% python3 -q
>>> import numpy as np
>>> from numpy import linalg as LA
>>> np.set_printoptions(suppress=True, linewidth=160)
>>> rd = lambda a: np.round(a, 2) + 0
>>> A = np.array([[1, -1, 1, -1, 1, -1, 1, -1],
...     [1, -1, 1, -1, -1, 1, -1, 1],
...     [1, 1, 1, 1, -1, -1, -1, -1]])
>>> print(A)
[[ 1 -1  1 -1  1 -1  1 -1]
 [ 1 -1  1 -1 -1  1 -1  1]
 [ 1  1  1  1 -1 -1 -1 -1]]
>>> # column 2 repeats column 0
>>> t = np.radians(15)
>>> R = np.eye(8)
>>> R[3, 3] = R[7, 7] = np.cos(t)
>>> R[3, 7], R[7, 3] = -np.sin(t), np.sin(t)
>>> print(rd(R))
[[ 1.    0.    0.    0.    0.    0.    0.    0.  ]
 [ 0.    1.    0.    0.    0.    0.    0.    0.  ]
 [ 0.    0.    1.    0.    0.    0.    0.    0.  ]
 [ 0.    0.    0.    0.97  0.    0.    0.   -0.26]
 [ 0.    0.    0.    0.    1.    0.    0.    0.  ]
 [ 0.    0.    0.    0.    0.    1.    0.    0.  ]
 [ 0.    0.    0.    0.    0.    0.    1.    0.  ]
 [ 0.    0.    0.    0.26  0.    0.    0.    0.97]]
>>> M2 = A @ R.T
>>> print(rd(LA.det(R)), rd(np.trace(R)))
1.0 7.93
>>> print(rd(M2))
[[ 1.   -1.    1.   -0.71  1.   -1.    1.   -1.22]
 [ 1.   -1.    1.   -1.22 -1.    1.   -1.    0.71]
 [ 1.    1.    1.    1.22 -1.   -1.   -1.   -0.71]]
>>> print(rd(np.abs(M2 - A).max(axis=0)))
[0.   0.   0.   0.29 0.   0.   0.   0.29]
>>> print(np.allclose(LA.norm(A, axis=1), LA.norm(M2, axis=1)))
True
>>> M2 = A / LA.norm(A, axis=1, keepdims=True)
>>> C2 = M2 @ M2.T
>>> print(np.degrees(np.arccos(np.clip(C2[2, 0], -1, 1))))
90.0
>>> print(np.argwhere(np.triu(np.abs(C2) > 0.95, 1)))
[]
>>> print(rd(C2))
[[1. 0. 0.]
 [0. 1. 0.]
 [0. 0. 1.]]
>>> print((C2 - 2 * np.eye(3)).round(6).argmax(axis=1))
[1 0 0]
>>> r0, g = A[0], A[1]
>>> print(r0 @ r0)
8
>>> print(r0 @ g)
0
>>> pr = (r0 @ g) / (r0 @ r0) * r0
>>> print((g - pr) @ r0)
0.0
>>> print(g - pr)
[ 1. -1.  1. -1. -1.  1. -1.  1.]
>>> print(np.outer(r0, g))
[[ 1 -1  1 -1 -1  1 -1  1]
 [-1  1 -1  1  1 -1  1 -1]
 [ 1 -1  1 -1 -1  1 -1  1]
 [-1  1 -1  1  1 -1  1 -1]
 [ 1 -1  1 -1 -1  1 -1  1]
 [-1  1 -1  1  1 -1  1 -1]
 [ 1 -1  1 -1 -1  1 -1  1]
 [-1  1 -1  1  1 -1  1 -1]]
>>> print(rd(LA.norm(A, "nuc")))
8.49
>>> print(rd(LA.norm(A, axis=0)))
[1.73 1.73 1.73 1.73 1.73 1.73 1.73 1.73]
>>> print(rd(LA.norm(A, 1)), rd(LA.norm(A, np.inf)))
3.0 8.0
>>> print(rd(LA.norm(A, axis=1)))
[2.83 2.83 2.83]
>>> print(rd(LA.norm(A, 2)))
2.83
>>> print(A[0] @ A[2])
0
>>> x0 = np.array([1, 5, 1, 1, 9, 1, 2, 1])
>>> print(LA.norm(A @ x0) <= LA.norm(A, 2) * LA.norm(x0) + 1e-9)
True
>>> print(A @ np.ones(8))
[0. 0. 0.]
>>> print(A * x0)
[[ 1 -5  1 -1  9 -1  2 -1]
 [ 1 -5  1 -1 -9  1 -2  1]
 [ 1  5  1  1 -9 -1 -2 -1]]
>>> print(np.einsum("ij,j->i", A, x0))
[  5 -13  -5]
>>> print((A * x0).sum(axis=1))
[  5 -13  -5]
>>> print(A @ (2 * x0))
[ 10 -26 -10]
>>> J = np.array([[-0.5, -7.0, 0.8, 0.3],
...     [1.1, 2.0, 0.0, -1.7],
...     [0.1, 10.0, 1.6, -2.6]])
>>> print(J.ravel(order="F"))
[-0.5  1.1  0.1 -7.   2.  10.   0.8  0.   1.6  0.3 -1.7 -2.6]
>>> print(J.reshape(2, -1))
[[-0.5 -7.   0.8  0.3  1.1  2. ]
 [ 0.  -1.7  0.1 10.   1.6 -2.6]]
>>> T = J.reshape(3, 2, -1)
>>> print(rd(np.einsum("ihd,ihd->ih", T, T)))
[[ 49.25   0.73]
 [  5.21   2.89]
 [100.01   9.32]]
>>> print(T[:, 0])
[[-0.5 -7. ]
 [ 1.1  2. ]
 [ 0.1 10. ]]
>>> print(T.shape)
(3, 2, 2)
>>> print(rd(T.sum(axis=1)))
[[ 0.3 -6.7]
 [ 1.1  0.3]
 [ 1.7  7.4]]
>>> print(T.transpose(1, 0, 2))
[[[-0.5 -7. ]
  [ 1.1  2. ]
  [ 0.1 10. ]]

 [[ 0.8  0.3]
  [ 0.  -1.7]
  [ 1.6 -2.6]]]
>>> W1 = np.array([[1, 3, 1, -3, -3, -3],
...     [1, 0, 1, -3, -1, -1],
...     [0, -2, 2, 3, -1, 2],
...     [1, -3, -2, -2, -1, 3]])
>>> b = np.array([2, -2, 3, 0, 0, -2])
>>> act = np.maximum(J @ W1 + b, 0)
>>> print(rd(act))
[[ 0.   0.   0.  24.3  7.4  9. ]
 [ 3.4  6.4  9.5  0.   0.   0. ]
 [ 9.5  2.9 21.5  0.   0.   0. ]]
>>> print((act > 0).astype(int))
[[0 0 0 1 1 1]
 [1 1 1 0 0 0]
 [1 1 1 0 0 0]]
>>> Z = np.array([[0, 0, 2], [2, 0, 2], [0, 0, 0], [1, 0, 1], [2, 1, 1], [2, 2, 2]])
>>> print(rd(act @ Z))
[[57.1 25.4 49.7]
 [12.8  0.  19.6]
 [ 5.8  0.  24.8]]
>>> print((act @ Z).round(6).argmax(axis=1))
[0 2 2]
